% ipython --no-banner

In [1]: import numpy as np

In [2]: import numpy.linalg as la

In [3]: np.set_printoptions(precision=2, suppress=True, linewidth=120)

In [4]: K = np.load("run9.npy")

In [5]: print(K)
[[ 0.2   0.93 -1.    1.5   0.5   0.   -0.5   0.2  -1.2  -0.4  -1.  ]
 [ 0.1  -1.08  0.4  -0.2  -2.6  -0.1  -0.6   0.3  -0.5   0.5  -1.  ]
 [ 1.   -4.28  1.1  -1.   -0.8  -1.4  -1.9  -0.4  -1.1   2.1   1.8 ]
 [ 0.4  -1.28  2.8  -0.4   1.2  -1.3  -1.4  -1.6   0.1   0.6   1.1 ]
 [ 0.6   3.78 -0.5  -0.4   1.2  -0.2   0.3   0.1  -1.1  -1.9   2.  ]
 [ 1.   -1.62 -0.4  -0.9   0.5  -0.1  -0.1  -0.5   1.5   0.8   0.7 ]
 [ 0.2  -2.9  -1.2  -0.1   0.    0.6  -1.2  -0.5   0.2   1.5  -1.3 ]
 [ 0.8  -1.97 -0.2   0.1  -0.5   0.5  -2.4   1.1  -0.5   1.   -0.2 ]
 [-0.3   0.37  0.3  -0.5   0.7   0.6   0.6  -0.6   0.5  -0.2   0.  ]
 [ 1.1  -0.91 -1.2  -0.3  -1.1  -1.7   0.6   0.4  -0.7   0.5  -1.  ]
 [ 1.8   2.81  1.2  -0.9  -0.9  -1.4  -1.2  -0.5  -0.6  -1.4   0.2 ]
 [-0.5   1.64 -0.3   2.3  -0.4   0.    0.    0.1  -0.4  -0.8  -0.7 ]
 [-0.1   2.62 -1.1   1.1   0.1   2.2  -0.2  -1.9   0.6  -1.3  -0.5 ]]

In [6]: left, sv, Vh = la.svd(K)

In [7]: print(np.argmax(sv[:-1] / (sv[1:] + 1e-6)) + 1)
10

In [8]: A2 = left[:, :10] @ np.diag(sv[:10]) @ Vh[:10]

In [9]: print(round(float(la.norm(K - A2) / la.norm(K)), 2))
0.0

In [10]: print(la.matrix_rank(A2))
10

In [11]: print(la.matrix_rank(K, rtol=0.05))
9

In [12]: feats = np.load("a.npy")

In [13]: print(feats)
[[  1   6  -7   3  -6   8   3  10   1  -4   7   3]
 [ -9   6  -9   5 -18  18  -1  14  -1  -2   9  -5]
 [ -8  -3   0   2 -13  11  -1   7   1   3   5  -8]
 [ -3   3  -3   1  -3   3  -2   1  -2  -1   0  -1]
 [ -7   0  -3   3 -14  13   0  10   1   1   7  -6]]

In [14]: rank = la.matrix_rank(feats)

In [15]: print(rank)
3

In [16]: null = la.svd(feats)[2][rank:].T

In [17]: print([int(la.matrix_rank(np.delete(feats, i, axis=0))) for i in range(5)])
[3, 3, 3, 3, 3]

In [18]: print(null.shape)
(12, 9)

In [19]: F = np.load("w.npy")

In [20]: print(F)
[[1 2 0 0 0 2 0 1 0 1 0]
 [2 0 1 0 0 1 0 2 0 1 0]
 [2 2 0 0 0 1 0 2 0 2 0]
 [0 0 0 0 1 0 1 0 0 0 0]
 [0 0 0 2 0 0 1 0 0 0 0]
 [0 0 2 0 0 1 0 1 0 0 0]
 [0 0 0 2 1 0 1 0 0 0 1]
 [0 2 1 0 0 0 0 0 2 2 0]
 [0 1 2 0 0 1 0 2 0 0 0]
 [0 0 1 0 0 2 0 2 2 1 0]
 [0 0 0 2 1 0 1 0 0 0 2]]

In [21]: ang = np.radians(48)

In [22]: Rm = np.eye(11)

In [23]: Rm[9, 9] = Rm[3, 3] = np.cos(ang)

In [24]: Rm[9, 3], Rm[3, 9] = -np.sin(ang), np.sin(ang)

In [25]: print(Rm)
[[ 1.    0.    0.    0.    0.    0.    0.    0.    0.    0.    0.  ]
 [ 0.    1.    0.    0.    0.    0.    0.    0.    0.    0.    0.  ]
 [ 0.    0.    1.    0.    0.    0.    0.    0.    0.    0.    0.  ]
 [ 0.    0.    0.    0.67  0.    0.    0.    0.    0.    0.74  0.  ]
 [ 0.    0.    0.    0.    1.    0.    0.    0.    0.    0.    0.  ]
 [ 0.    0.    0.    0.    0.    1.    0.    0.    0.    0.    0.  ]
 [ 0.    0.    0.    0.    0.    0.    1.    0.    0.    0.    0.  ]
 [ 0.    0.    0.    0.    0.    0.    0.    1.    0.    0.    0.  ]
 [ 0.    0.    0.    0.    0.    0.    0.    0.    1.    0.    0.  ]
 [ 0.    0.    0.   -0.74  0.    0.    0.    0.    0.    0.67  0.  ]
 [ 0.    0.    0.    0.    0.    0.    0.    0.    0.    0.    1.  ]]

In [26]: A2 = F @ Rm.T

In [27]: print(np.allclose(la.norm(F, axis=1), la.norm(A2, axis=1)))
True

In [28]: print(np.abs(A2 - F).max(axis=0))
[0.   0.   0.   1.49 0.   0.   0.   0.   0.   1.49 0.  ]

In [29]: print(la.svd(F, compute_uv=False), la.svd(A2, compute_uv=False))
[7.25 4.52 3.45 3.13 2.02 1.72 1.41 1.22 0.84 0.26 0.22] [7.25 4.52 3.45 3.13 2.02 1.72 1.41 1.22 0.84 0.26 0.22]

In [30]: print(np.round(la.det(Rm), 2), round(np.trace(Rm), 2))
1.0 10.34

In [31]: print(np.round(la.det(F), 2))
100.0

In [32]: print(F @ F)
[[ 5  4  8  0  0  8  0  9  4  6  0]
 [ 4 10  5  0  0  8  0  7  6  9  0]
 [ 6  8  8  0  0 11  0 11  8 10  0]
 [ 0  0  0  4  1  0  2  0  0  0  1]
 [ 0  0  0  2  3  0  3  0  0  0  1]
 [ 4  6  3  0  0  3  0  5  2  6  0]
 [ 0  0  0  6  4  0  5  0  0  0  3]
 [ 6  4  8  0  0  9  0 14  4  6  0]
 [ 6  8  5  0  0  4  0  7  4  9  0]
 [ 2  8 11  0  0  7  0 10  6  7  0]
 [ 0  0  0  8  5  0  6  0  0  0  5]]

In [33]: A2 = F[0, 0] * F[1:] - np.outer(F[1:, 0], F[0])

In [34]: print(A2)
[[ 0 -4  1  0  0 -3  0  0  0 -1  0]
 [ 0 -2  0  0  0 -3  0  0  0  0  0]
 [ 0  0  0  0  1  0  1  0  0  0  0]
 [ 0  0  0  2  0  0  1  0  0  0  0]
 [ 0  0  2  0  0  1  0  1  0  0  0]
 [ 0  0  0  2  1  0  1  0  0  0  1]
 [ 0  2  1  0  0  0  0  0  2  2  0]
 [ 0  1  2  0  0  1  0  2  0  0  0]
 [ 0  0  1  0  0  2  0  2  2  1  0]
 [ 0  0  0  2  1  0  1  0  0  0  2]]

In [35]: print(la.matrix_rank(A2), la.matrix_rank(F))
10 11

In [36]: print(F.shape)
(11, 11)

In [37]: Q, vecs = la.qr(F[:, :8])[0], la.qr(F[:, 8:])[0]

In [38]: sv = la.svd(Q.T @ vecs, compute_uv=False)

In [39]: print(np.degrees(np.arccos(sv.clip(0, 1))))
[ 7.06 18.43 52.71]

In [40]: print(sv)
[0.99 0.95 0.61]

In [41]: mat = np.load("block17.npy")

In [42]: print(mat.round(2) + 0)
[[-23.57 -12.37 -13.98   3.54 -32.25  12.36   2.93   8.83  18.12]
 [-22.93 -11.94 -13.44   3.42 -31.25  11.92   2.66   8.52  17.61]
 [-18.33  -8.96  -9.73   2.62 -24.2    8.83   0.83   6.34  13.99]
 [-18.21  -8.88  -9.62   2.6  -24.01   8.74   0.79   6.29  13.89]
 [-18.15  -8.84  -9.58   2.59 -23.91   8.7    0.77   6.26  13.84]
 [-16.59  -7.87  -8.35   2.34 -21.54   7.66   0.22   5.53  12.61]
 [ -9.53  -3.76  -3.17   1.36 -10.99   3.08  -1.67   2.39   6.89]
 [ -7.83  -2.88  -2.07   1.18  -8.55   2.05  -1.9    1.7    5.5 ]
 [ -7.14  -2.53  -1.65   1.11  -7.57   1.64  -1.96   1.43   4.93]
 [ -6.17  -2.08  -1.09   1.02  -6.23   1.09  -2.     1.06   4.14]
 [ -2.03  -0.51   0.5    0.63  -1.15  -0.62  -1.26  -0.12   0.89]
 [ -1.65  -0.41   0.52   0.57  -0.81  -0.66  -1.08  -0.16   0.64]
 [ -1.09  -0.28   0.47   0.46  -0.38  -0.61  -0.76  -0.18   0.32]
 [ -0.27  -0.08   0.17   0.16  -0.03  -0.24  -0.19  -0.08   0.02]
 [ -0.11  -0.04   0.07   0.07   0.    -0.11  -0.08  -0.04   0.  ]
 [  0.07   0.02  -0.04  -0.05   0.     0.07   0.04   0.02   0.  ]
 [  0.32   0.13  -0.23  -0.25  -0.03   0.37   0.19   0.12   0.04]
 [  0.54   0.23  -0.4   -0.45  -0.09   0.66   0.29   0.22   0.1 ]
 [  0.8    0.4   -0.59  -0.73  -0.17   1.04   0.36   0.33   0.21]
 [  0.89   0.46  -0.65  -0.83  -0.2    1.18   0.37   0.37   0.25]
 [  0.9    0.47  -0.66  -0.85  -0.2    1.2    0.37   0.38   0.26]
 [  0.96   0.52  -0.7   -0.93  -0.22   1.3    0.37   0.41   0.3 ]
 [  1.15   0.67  -0.82  -1.16  -0.28   1.59   0.36   0.49   0.41]
 [  1.32   0.82  -0.91  -1.38  -0.33   1.84   0.32   0.56   0.51]
 [  1.37   0.87  -0.94  -1.45  -0.34   1.92   0.3    0.58   0.54]
 [  1.66   1.17  -1.06  -1.85  -0.41   2.37   0.17   0.68   0.73]
 [  1.7    1.21  -1.08  -1.9   -0.41   2.42   0.15   0.69   0.76]
 [  2.61   2.25  -1.22  -3.15  -0.41   3.6   -0.54   0.9    1.31]
 [  2.69   2.34  -1.22  -3.26  -0.4    3.7   -0.61   0.91   1.35]
 [  2.91   2.62  -1.21  -3.56  -0.36   3.95  -0.83   0.94   1.48]
 [  4.5    4.64  -0.84  -5.64   0.23   5.41  -2.58   0.99   2.2 ]
 [  4.73   4.94  -0.76  -5.92   0.35   5.58  -2.86   0.98   2.29]
 [  5.11   5.44  -0.61  -6.39   0.56   5.86  -3.31   0.96   2.43]
 [  5.59   6.06  -0.4   -6.98   0.85   6.17  -3.9    0.91   2.58]
 [  5.98   6.57  -0.21  -7.45   1.1    6.42  -4.39   0.87   2.7 ]
 [  7.98   9.17   0.88  -9.75   2.55   7.45  -6.93   0.57   3.19]
 [  8.43   9.77   1.15 -10.25   2.91   7.65  -7.52   0.49   3.28]
 [ 10.85  12.89   2.72 -12.86   4.98   8.52 -10.66  -0.03   3.64]
 [ 11.25  13.4    2.99 -13.27   5.34   8.64 -11.18  -0.13   3.68]
 [ 12.14  14.56   3.61 -14.2    6.17   8.89 -12.35  -0.35   3.77]
 [ 12.58  15.11   3.92 -14.65   6.58   9.   -12.92  -0.46   3.8 ]
 [ 16.18  19.7    6.59 -18.24  10.12   9.73 -17.62  -1.46   3.98]]

In [43]: print(la.cond(mat) > 100)
True

In [44]: print(round(float(la.norm(mat, 2) / la.norm(mat)), 2))
0.85

In [45]: left, sv, Vh = la.svd(mat)

In [46]: print(np.argmax(sv[:-1] / (sv[1:] + 1e-6)) + 1)
3

In [47]: A2 = left[:, :3] @ np.diag(sv[:3]) @ Vh[:3]

In [48]: print(la.matrix_rank(mat, rtol=0.05))
3

In [49]: print(la.matrix_rank(A2))
3

In [50]: print(round(la.norm(mat - A2, 2), 2), round(float(sv[3]), 2))
0.0 0.0

In [51]: print(round(float(np.trace(la.pinv(mat) @ mat)), 2))
3.0

In [52]: print(np.unique(mat.round(6), axis=0).shape)
(42, 9)

In [53]: left, sv, Vh = la.svd(mat)

In [54]: vecs = Vh[:(sv > 1e-8).sum()]

In [55]: rng = np.random.default_rng(48)

In [56]: x = mat[1] + -2 * mat[7] + rng.integers(2) * np.eye(9)[2]

In [57]: print(x)
[ -7.27  -6.19  -9.3    1.07 -14.15   7.83   6.46   5.12   6.61]

In [58]: print(np.round(vecs.T @ vecs, 2) + 0)
[[ 0.48  0.2  -0.06 -0.21  0.29  0.16  0.16  0.01 -0.17]
 [ 0.2   0.25  0.09 -0.23  0.13  0.12 -0.23 -0.02  0.05]
 [-0.06  0.09  0.25  0.03  0.17 -0.22 -0.29 -0.12 -0.03]
 [-0.21 -0.23  0.03  0.27 -0.01 -0.26  0.14 -0.04 -0.11]
 [ 0.29  0.13  0.17 -0.01  0.42 -0.19  0.   -0.12 -0.25]
 [ 0.16  0.12 -0.22 -0.26 -0.19  0.4   0.05  0.14  0.17]
 [ 0.16 -0.23 -0.29  0.14  0.    0.05  0.61  0.09 -0.21]
 [ 0.01 -0.02 -0.12 -0.04 -0.12  0.14  0.09  0.06  0.06]
 [-0.17  0.05 -0.03 -0.11 -0.25  0.17 -0.21  0.06  0.25]]

In [59]: print(np.diag(vecs.T @ vecs))
[0.48 0.25 0.25 0.27 0.42 0.4  0.61 0.06 0.25]

In [60]: print(la.matrix_rank(np.vstack([mat, x])))
3

In [61]: X = np.eye(10, dtype=int)[rng.permutation(10)] * np.array([9, 8, 2, 2, -5, 8, -9, 2, -5, 6])

In [62]: print(X)
[[ 0  0  0  0  0  8  0  0  0  0]
 [ 0  0  2  0  0  0  0  0  0  0]
 [ 0  0  0  0 -5  0  0  0  0  0]
 [ 0  0  0  2  0  0  0  0  0  0]
 [ 0  0  0  0  0  0  0  0 -5  0]
 [ 0  8  0  0  0  0  0  0  0  0]
 [ 0  0  0  0  0  0 -9  0  0  0]
 [ 0  0  0  0  0  0  0  2  0  0]
 [ 0  0  0  0  0  0  0  0  0  6]
 [ 9  0  0  0  0  0  0  0  0  0]]

In [63]: print(np.trace(X))
-5

In [64]: print(la.matrix_power(X, 3))
[[   0    0  128    0    0    0    0    0    0    0]
 [   0    0    0    0    0    0    0    0   50    0]
 [   0    0    0    0    0    0    0    0    0  150]
 [   0    0    0    8    0    0    0    0    0    0]
 [-270    0    0    0    0    0    0    0    0    0]
 [   0    0    0    0  -80    0    0    0    0    0]
 [   0    0    0    0    0    0 -729    0    0    0]
 [   0    0    0    0    0    0    0    8    0    0]
 [   0    0    0    0    0  432    0    0    0    0]
 [   0  576    0    0    0    0    0    0    0    0]]

In [65]: print((X - X.T) / 2)
[[ 0.   0.   0.   0.   0.   4.   0.   0.   0.  -4.5]
 [ 0.   0.   1.   0.   0.  -4.   0.   0.   0.   0. ]
 [ 0.  -1.   0.   0.  -2.5  0.   0.   0.   0.   0. ]
 [ 0.   0.   0.   0.   0.   0.   0.   0.   0.   0. ]
 [ 0.   0.   2.5  0.   0.   0.   0.   0.  -2.5  0. ]
 [-4.   4.   0.   0.   0.   0.   0.   0.   0.   0. ]
 [ 0.   0.   0.   0.   0.   0.   0.   0.   0.   0. ]
 [ 0.   0.   0.   0.   0.   0.   0.   0.   0.   0. ]
 [ 0.   0.   0.   0.   2.5  0.   0.   0.   0.   3. ]
 [ 4.5  0.   0.   0.   0.   0.   0.   0.  -3.   0. ]]

In [66]: print(X @ X)
[[  0  64   0   0   0   0   0   0   0   0]
 [  0   0   0   0 -10   0   0   0   0   0]
 [  0   0   0   0   0   0   0   0  25   0]
 [  0   0   0   4   0   0   0   0   0   0]
 [  0   0   0   0   0   0   0   0   0 -30]
 [  0   0  16   0   0   0   0   0   0   0]
 [  0   0   0   0   0   0  81   0   0   0]
 [  0   0   0   0   0   0   0   4   0   0]
 [ 54   0   0   0   0   0   0   0   0   0]
 [  0   0   0   0   0  72   0   0   0   0]]

In [67]: print(np.allclose(X @ X.T, X.T @ X))
False

In [68]: print(la.svd(X, compute_uv=False))
[9. 9. 8. 8. 6. 5. 5. 2. 2. 2.]

In [69]: print(X[:, 1] @ X[:, 5])
0

In [70]: print(la.pinv(X))
[[ 0.    0.    0.    0.    0.    0.    0.    0.    0.    0.11]
 [ 0.    0.    0.    0.    0.    0.12  0.    0.    0.    0.  ]
 [ 0.    0.5   0.    0.    0.    0.    0.    0.    0.    0.  ]
 [ 0.    0.    0.    0.5   0.    0.    0.    0.    0.    0.  ]
 [ 0.    0.   -0.2   0.    0.    0.    0.    0.    0.    0.  ]
 [ 0.12  0.    0.    0.    0.    0.    0.    0.    0.    0.  ]
 [ 0.    0.    0.    0.    0.    0.   -0.11  0.    0.    0.  ]
 [ 0.    0.    0.    0.    0.    0.    0.    0.5   0.    0.  ]
 [ 0.    0.    0.    0.   -0.2   0.    0.    0.    0.    0.  ]
 [ 0.    0.    0.    0.    0.    0.    0.    0.    0.17  0.  ]]

In [71]: x = np.array([0, 1, -1, -2, 1, -1, -1, 0, -1, 1])

In [72]: target = X @ x

In [73]: coef, lr = np.zeros(10), 1 / la.norm(X, 2) ** 2

In [74]: for i in range(8):
    ...:     coef -= lr * X.T @ (X @ coef - target)
    ...:     if i % 2 == 0: print(i, round(la.norm(X @ coef - target), 2))
    ...: 
0 7.66
2 4.61
4 3.66
6 3.18

In [75]: print(coef)
[ 0.    1.   -0.33 -0.67  0.95 -1.   -1.    0.   -0.95  0.99]

In [76]: print(round(float(la.cond(X)), 2))
4.5

In [77]: A2 = X / np.sqrt((X ** 2).mean(axis=1, keepdims=True))

In [78]: print(la.matrix_rank(A2) == la.matrix_rank(X))
True

In [79]: print(X - X.mean(axis=1, keepdims=True))
[[-0.8 -0.8 -0.8 -0.8 -0.8  7.2 -0.8 -0.8 -0.8 -0.8]
 [-0.2 -0.2  1.8 -0.2 -0.2 -0.2 -0.2 -0.2 -0.2 -0.2]
 [ 0.5  0.5  0.5  0.5 -4.5  0.5  0.5  0.5  0.5  0.5]
 [-0.2 -0.2 -0.2  1.8 -0.2 -0.2 -0.2 -0.2 -0.2 -0.2]
 [ 0.5  0.5  0.5  0.5  0.5  0.5  0.5  0.5 -4.5  0.5]
 [-0.8  7.2 -0.8 -0.8 -0.8 -0.8 -0.8 -0.8 -0.8 -0.8]
 [ 0.9  0.9  0.9  0.9  0.9  0.9 -8.1  0.9  0.9  0.9]
 [-0.2 -0.2 -0.2 -0.2 -0.2 -0.2 -0.2  1.8 -0.2 -0.2]
 [-0.6 -0.6 -0.6 -0.6 -0.6 -0.6 -0.6 -0.6 -0.6  5.4]
 [ 8.1 -0.9 -0.9 -0.9 -0.9 -0.9 -0.9 -0.9 -0.9 -0.9]]

In [80]: print(la.matrix_rank(X - X.mean(axis=1, keepdims=True)))
9

In [81]: print(la.norm(A2, axis=1))
[3.16 3.16 3.16 3.16 3.16 3.16 3.16 3.16 3.16 3.16]

In [82]: Q, vecs = la.qr(X[:, :3])[0], la.qr(X[:, 3:])[0]

In [83]: sv = la.svd(Q.T @ vecs, compute_uv=False)

In [84]: print((sv > 0.9).sum())
0

In [85]: print(round(la.norm(Q @ Q.T - vecs @ vecs.T, 2), 2))
1.0

In [86]: print(np.degrees(np.arccos(sv.clip(0, 1))))
[90. 90. 90.]

In [87]: print(sv)
[0. 0. 0.]
